>>> import numpy as np
>>> np.set_printoptions(precision=2, suppress=True, linewidth=140)
>>> def rd(a):
...     return np.round(a, 2) + 0
... 
>>> B = np.array([[5, 0], [4, 3]])
>>> C = np.array([[-1, 2], [-1, 1]])
>>> arr = np.kron(B, C)
>>> arr
array([[-5, 10,  0,  0],
       [-5,  5,  0,  0],
       [-4,  8, -3,  6],
       [-4,  4, -3,  3]])
>>> B = arr / np.linalg.norm(arr, axis=1, keepdims=True)
>>> G = B @ B.T
>>> rd(G)
array([[1.  , 0.95, 0.8 , 0.76],
       [0.95, 1.  , 0.76, 0.8 ],
       [0.8 , 0.76, 1.  , 0.95],
       [0.76, 0.8 , 0.95, 1.  ]])
>>> (G - 2 * np.eye(4)).round(6).argmax(axis=1)
array([1, 0, 3, 2])
>>> rd(G[1])
array([0.95, 1.  , 0.76, 0.8 ])
>>> rng = np.random.default_rng(893772)
>>> z = rng.permutation(4)
>>> z
array([2, 0, 1, 3])
>>> B = arr[z][:, z]
>>> rd(np.sort(np.abs(np.linalg.eigvals(B))))
array([3., 3., 5., 5.])
>>> B
array([[-3, -4,  8,  6],
       [ 0, -5, 10,  0],
       [ 0, -5,  5,  0],
       [-3, -4,  4,  3]])
>>> np.allclose(B, arr)
False
>>> np.allclose(B, B.T)
False
>>> rd(np.abs(np.linalg.eigvals(B)).max())
np.float64(5.0)
>>> rd(np.linalg.det(B))
np.float64(225.0)
>>> (B - B.T) / 2
array([[ 0. , -2. ,  4. ,  4.5],
       [ 2. ,  0. ,  7.5,  2. ],
       [-4. , -7.5,  0. , -2. ],
       [-4.5, -2. ,  2. ,  0. ]])
>>> B = arr / np.sqrt((arr ** 2).mean(axis=1, keepdims=True))
>>> np.linalg.matrix_rank(B) == np.linalg.matrix_rank(arr)
np.True_
>>> arr - arr.mean(axis=1, keepdims=True)
array([[-6.25,  8.75, -1.25, -1.25],
       [-5.  ,  5.  ,  0.  ,  0.  ],
       [-5.75,  6.25, -4.75,  4.25],
       [-4.  ,  4.  , -3.  ,  3.  ]])
>>> rd(B[0])
array([-0.89,  1.79,  0.  ,  0.  ])
>>> np.linalg.matrix_rank(arr - arr.mean(axis=1, keepdims=True))
np.int64(3)
>>> u = np.array([3, 1, 0, 2, 1, 1, 1, 1, 3, 0])
>>> K = -1 * np.eye(10) + np.outer(u, u)
>>> K
array([[ 8.,  3.,  0.,  6.,  3.,  3.,  3.,  3.,  9.,  0.],
       [ 3.,  0.,  0.,  2.,  1.,  1.,  1.,  1.,  3.,  0.],
       [ 0.,  0., -1.,  0.,  0.,  0.,  0.,  0.,  0.,  0.],
       [ 6.,  2.,  0.,  3.,  2.,  2.,  2.,  2.,  6.,  0.],
       [ 3.,  1.,  0.,  2.,  0.,  1.,  1.,  1.,  3.,  0.],
       [ 3.,  1.,  0.,  2.,  1.,  0.,  1.,  1.,  3.,  0.],
       [ 3.,  1.,  0.,  2.,  1.,  1.,  0.,  1.,  3.,  0.],
       [ 3.,  1.,  0.,  2.,  1.,  1.,  1.,  0.,  3.,  0.],
       [ 9.,  3.,  0.,  6.,  3.,  3.,  3.,  3.,  8.,  0.],
       [ 0.,  0.,  0.,  0.,  0.,  0.,  0.,  0.,  0., -1.]])
>>> vals, vecs = np.linalg.eigvalsh(K)
Traceback (most recent call last):
  File "<python-input-31>", line 1, in <module>
    vals, vecs = np.linalg.eigvalsh(K)
    ^^^^^^^^^^
ValueError: too many values to unpack (expected 2)
>>> vals, vecs = np.linalg.eigh(K)
>>> (vals > 1e-8).sum(), (vals < -1e-8).sum()
(np.int64(1), np.int64(9))
>>> rd(np.abs(vecs[:, -1]))
array([0.58, 0.19, 0.  , 0.38, 0.19, 0.19, 0.19, 0.19, 0.58, 0.  ])
>>> vals.sum(), np.trace(K)
(np.float64(17.0), np.float64(17.0))
>>> print(rd(np.linalg.matrix_power(K, 2)))
[[226.  75.   0. 150.  75.  75.  75.  75. 225.   0.]
 [ 75.  26.   0.  50.  25.  25.  25.  25.  75.   0.]
 [  0.   0.   1.   0.   0.   0.   0.   0.   0.   0.]
 [150.  50.   0. 101.  50.  50.  50.  50. 150.   0.]
 [ 75.  25.   0.  50.  26.  25.  25.  25.  75.   0.]
 [ 75.  25.   0.  50.  25.  26.  25.  25.  75.   0.]
 [ 75.  25.   0.  50.  25.  25.  26.  25.  75.   0.]
 [ 75.  25.   0.  50.  25.  25.  25.  26.  75.   0.]
 [225.  75.   0. 150.  75.  75.  75.  75. 226.   0.]
 [  0.   0.   0.   0.   0.   0.   0.   0.   0.   1.]]
>>> (K + K.T) / 2
array([[ 8.,  3.,  0.,  6.,  3.,  3.,  3.,  3.,  9.,  0.],
       [ 3.,  0.,  0.,  2.,  1.,  1.,  1.,  1.,  3.,  0.],
       [ 0.,  0., -1.,  0.,  0.,  0.,  0.,  0.,  0.,  0.],
       [ 6.,  2.,  0.,  3.,  2.,  2.,  2.,  2.,  6.,  0.],
       [ 3.,  1.,  0.,  2.,  0.,  1.,  1.,  1.,  3.,  0.],
       [ 3.,  1.,  0.,  2.,  1.,  0.,  1.,  1.,  3.,  0.],
       [ 3.,  1.,  0.,  2.,  1.,  1.,  0.,  1.,  3.,  0.],
       [ 3.,  1.,  0.,  2.,  1.,  1.,  1.,  0.,  3.,  0.],
       [ 9.,  3.,  0.,  6.,  3.,  3.,  3.,  3.,  8.,  0.],
       [ 0.,  0.,  0.,  0.,  0.,  0.,  0.,  0.,  0., -1.]])
